% ipython --no-banner

In [1]: import numpy as np

In [2]: from numpy import linalg as LA

In [3]: np.set_printoptions(precision=2, suppress=True, linewidth=100)

In [4]: def tidy(a):
   ...:     return np.round(a, 2) + 0
   ...: 

In [5]: F = np.loadtxt("sample15.csv", delimiter=",")

In [6]: tidy(F)
Out[6]: 
array([[ 0.39,  0.04, -0.11, -0.25,  0.54,  0.54,  0.11, -0.25,  0.04, -0.11, -0.32],
       [ 0.04,  1.  ,  0.01,  0.01, -0.03, -0.03, -0.01,  0.01,  0.  ,  0.01,  0.02],
       [-0.11,  0.01,  0.98, -0.04,  0.1 ,  0.1 ,  0.02, -0.04,  0.01, -0.02, -0.06],
       [-0.25,  0.01, -0.04,  0.9 ,  0.22,  0.22,  0.04, -0.1 ,  0.01, -0.04, -0.13],
       [ 0.54, -0.03,  0.1 ,  0.22,  0.52, -0.48, -0.1 ,  0.22, -0.03,  0.1 ,  0.29],
       [ 0.54, -0.03,  0.1 ,  0.22, -0.48,  0.52, -0.1 ,  0.22, -0.03,  0.1 ,  0.29],
       [ 0.11, -0.01,  0.02,  0.04, -0.1 , -0.1 ,  0.98,  0.04, -0.01,  0.02,  0.06],
       [-0.25,  0.01, -0.04, -0.1 ,  0.22,  0.22,  0.04,  0.9 ,  0.01, -0.04, -0.13],
       [ 0.04,  0.  ,  0.01,  0.01, -0.03, -0.03, -0.01,  0.01,  1.  ,  0.01,  0.02],
       [-0.11,  0.01, -0.02, -0.04,  0.1 ,  0.1 ,  0.02, -0.04,  0.01,  0.98, -0.06],
       [-0.32,  0.02, -0.06, -0.13,  0.29,  0.29,  0.06, -0.13,  0.02, -0.06,  0.83]])

In [7]: try:
   ...:     LA.cholesky(F)
   ...: except LA.LinAlgError as e:
   ...:     print("failed:", e)
   ...: 
failed: Matrix is not positive definite

In [8]: np.all(LA.eigvalsh(F) > 0)
Out[8]: np.False_

In [9]: tidy(F[:, 8] @ F[:, 9])
Out[9]: np.float64(0.0)

In [10]: tidy(F @ F.T)
Out[10]: 
array([[1., 0., 0., 0., 0., 0., 0., 0., 0., 0., 0.],
       [0., 1., 0., 0., 0., 0., 0., 0., 0., 0., 0.],
       [0., 0., 1., 0., 0., 0., 0., 0., 0., 0., 0.],
       [0., 0., 0., 1., 0., 0., 0., 0., 0., 0., 0.],
       [0., 0., 0., 0., 1., 0., 0., 0., 0., 0., 0.],
       [0., 0., 0., 0., 0., 1., 0., 0., 0., 0., 0.],
       [0., 0., 0., 0., 0., 0., 1., 0., 0., 0., 0.],
       [0., 0., 0., 0., 0., 0., 0., 1., 0., 0., 0.],
       [0., 0., 0., 0., 0., 0., 0., 0., 1., 0., 0.],
       [0., 0., 0., 0., 0., 0., 0., 0., 0., 1., 0.],
       [0., 0., 0., 0., 0., 0., 0., 0., 0., 0., 1.]])

In [11]: rng = np.random.default_rng(8645)

In [12]: lab = rng.permutation(11)

In [13]: A2 = F[:, lab] * rng.choice([-1, 1], 11)

In [14]: tidy(A2)
Out[14]: 
array([[-0.04,  0.25, -0.11,  0.11,  0.39,  0.54,  0.54,  0.25, -0.04,  0.11, -0.32],
       [ 0.  , -0.01,  0.01, -0.01,  0.04, -0.03, -0.03, -0.01, -1.  , -0.01,  0.02],
       [-0.01,  0.04,  0.98,  0.02, -0.11,  0.1 ,  0.1 ,  0.04, -0.01,  0.02, -0.06],
       [-0.01, -0.9 , -0.04,  0.04, -0.25,  0.22,  0.22,  0.1 , -0.01,  0.04, -0.13],
       [ 0.03, -0.22,  0.1 , -0.1 ,  0.54, -0.48,  0.52, -0.22,  0.03, -0.1 ,  0.29],
       [ 0.03, -0.22,  0.1 , -0.1 ,  0.54,  0.52, -0.48, -0.22,  0.03, -0.1 ,  0.29],
       [ 0.01, -0.04,  0.02,  0.98,  0.11, -0.1 , -0.1 , -0.04,  0.01, -0.02,  0.06],
       [-0.01,  0.1 , -0.04,  0.04, -0.25,  0.22,  0.22, -0.9 , -0.01,  0.04, -0.13],
       [-1.  , -0.01,  0.01, -0.01,  0.04, -0.03, -0.03, -0.01,  0.  , -0.01,  0.02],
       [-0.01,  0.04, -0.02,  0.02, -0.11,  0.1 ,  0.1 ,  0.04, -0.01, -0.98, -0.06],
       [-0.02,  0.13, -0.06,  0.06, -0.32,  0.29,  0.29,  0.13, -0.02,  0.06,  0.83]])

In [15]: Uu, _, Vt = LA.svd(F.T @ A2)

In [16]: tidy(Uu @ Vt)
Out[16]: 
array([[ 0.,  0.,  0.,  0.,  1.,  0.,  0.,  0.,  0.,  0.,  0.],
       [ 0.,  0.,  0.,  0.,  0.,  0.,  0.,  0., -1.,  0.,  0.],
       [ 0.,  0.,  1.,  0.,  0.,  0.,  0.,  0.,  0.,  0.,  0.],
       [ 0., -1.,  0.,  0.,  0.,  0.,  0.,  0.,  0.,  0.,  0.],
       [ 0.,  0.,  0.,  0.,  0.,  0.,  1.,  0.,  0.,  0.,  0.],
       [ 0.,  0.,  0.,  0.,  0.,  1.,  0.,  0.,  0.,  0.,  0.],
       [ 0.,  0.,  0.,  1.,  0.,  0.,  0.,  0.,  0.,  0.,  0.],
       [ 0.,  0.,  0.,  0.,  0.,  0.,  0., -1.,  0.,  0.,  0.],
       [-1.,  0.,  0.,  0.,  0.,  0.,  0.,  0.,  0.,  0.,  0.],
       [ 0.,  0.,  0.,  0.,  0.,  0.,  0.,  0.,  0., -1.,  0.],
       [ 0.,  0.,  0.,  0.,  0.,  0.,  0.,  0.,  0.,  0.,  1.]])

In [17]: tidy(LA.lstsq(F, A2)[0])
Out[17]: 
array([[ 0.,  0.,  0.,  0.,  1.,  0.,  0.,  0.,  0.,  0.,  0.],
       [ 0.,  0.,  0.,  0.,  0.,  0.,  0.,  0., -1.,  0.,  0.],
       [ 0.,  0.,  1.,  0.,  0.,  0.,  0.,  0.,  0.,  0.,  0.],
       [ 0., -1.,  0.,  0.,  0.,  0.,  0.,  0.,  0.,  0.,  0.],
       [ 0.,  0.,  0.,  0.,  0.,  0.,  1.,  0.,  0.,  0.,  0.],
       [ 0.,  0.,  0.,  0.,  0.,  1.,  0.,  0.,  0.,  0.,  0.],
       [ 0.,  0.,  0.,  1.,  0.,  0.,  0.,  0.,  0.,  0.,  0.],
       [ 0.,  0.,  0.,  0.,  0.,  0.,  0., -1.,  0.,  0.,  0.],
       [-1.,  0.,  0.,  0.,  0.,  0.,  0.,  0.,  0.,  0.,  0.],
       [ 0.,  0.,  0.,  0.,  0.,  0.,  0.,  0.,  0., -1.,  0.],
       [ 0.,  0.,  0.,  0.,  0.,  0.,  0.,  0.,  0.,  0.,  1.]])

In [18]: A2 = F + rng.integers(-2, 3, (11, 4)) @ rng.integers(-2, 3, (4, 11))

In [19]: tidy(A2)
Out[19]: 
array([[-0.61,  2.04,  0.89, -0.25, -4.46, -5.46, -0.89, -1.25,  4.04, -3.11, -4.32],
       [ 4.04,  2.  , -7.99,  1.01,  2.97, -0.03,  5.99,  6.01, -3.  ,  3.01,  0.02],
       [ 1.89,  1.01, -5.02,  0.96,  5.1 ,  4.1 ,  4.02,  3.96, -2.99,  0.98,  3.94],
       [-1.25,  5.01, -4.04,  3.9 ,  5.22,  2.22,  2.04, -0.1 ,  2.01, -6.04,  5.87],
       [ 0.54,  4.97, -6.9 ,  0.22, -3.48, -4.48,  2.9 ,  5.22,  2.97, -4.9 , -0.71],
       [-2.46,  0.97, -1.9 , -3.78, -7.48,  2.52, -2.1 ,  4.22,  0.97, -3.9 ,  1.29],
       [-0.89, -0.01,  7.02,  2.04, -1.1 , -6.1 , -2.02, -6.96,  3.99, -0.98, -3.94],
       [ 5.75, -3.99, -0.04,  1.9 ,  4.22, -3.78,  4.04,  0.9 , -3.99,  9.96, -6.13],
       [ 2.04, -4.  ,  4.01,  2.01,  7.97,  3.97, -0.01, -3.99, -3.  ,  6.01,  2.02],
       [-2.11,  5.01, -2.02,  0.96, -2.9 , -3.9 ,  0.02, -0.04,  5.01, -6.02, -0.06],
       [-0.32, -0.98, -2.06, -3.13, -4.71,  0.29,  0.06,  3.87, -0.98,  0.94, -1.17]])

In [20]: tidy(LA.svd(A2 - F, compute_uv=False))
Out[20]: array([26.5 , 23.12, 16.91, 13.75,  0.  ,  0.  ,  0.  ,  0.  ,  0.  ,  0.  ,  0.  ])

In [21]: LA.matrix_rank(A2 - F, tol=1e-8)
Out[21]: np.int64(4)

In [22]: x0 = np.array([2, 0, 1, 0, 0, 2, 1, 1, 1, 2, 0])

In [23]: tidy(LA.inv(F))
Out[23]: 
array([[ 0.39,  0.04, -0.11, -0.25,  0.54,  0.54,  0.11, -0.25,  0.04, -0.11, -0.32],
       [ 0.04,  1.  ,  0.01,  0.01, -0.03, -0.03, -0.01,  0.01,  0.  ,  0.01,  0.02],
       [-0.11,  0.01,  0.98, -0.04,  0.1 ,  0.1 ,  0.02, -0.04,  0.01, -0.02, -0.06],
       [-0.25,  0.01, -0.04,  0.9 ,  0.22,  0.22,  0.04, -0.1 ,  0.01, -0.04, -0.13],
       [ 0.54, -0.03,  0.1 ,  0.22,  0.52, -0.48, -0.1 ,  0.22, -0.03,  0.1 ,  0.29],
       [ 0.54, -0.03,  0.1 ,  0.22, -0.48,  0.52, -0.1 ,  0.22, -0.03,  0.1 ,  0.29],
       [ 0.11, -0.01,  0.02,  0.04, -0.1 , -0.1 ,  0.98,  0.04, -0.01,  0.02,  0.06],
       [-0.25,  0.01, -0.04, -0.1 ,  0.22,  0.22,  0.04,  0.9 ,  0.01, -0.04, -0.13],
       [ 0.04,  0.  ,  0.01,  0.01, -0.03, -0.03, -0.01,  0.01,  1.  ,  0.01,  0.02],
       [-0.11,  0.01, -0.02, -0.04,  0.1 ,  0.1 ,  0.02, -0.04,  0.01,  0.98, -0.06],
       [-0.32,  0.02, -0.06, -0.13,  0.29,  0.29,  0.06, -0.13,  0.02, -0.06,  0.83]])

In [24]: tidy(np.abs(LA.eigvals(F)))
Out[24]: array([1., 1., 1., 1., 1., 1., 1., 1., 1., 1., 1.])

In [25]: 11 - LA.matrix_rank(F - np.eye(11), tol=1e-8)
Out[25]: np.int64(10)

In [26]: tidy(LA.det(F))
Out[26]: np.float64(-1.0)
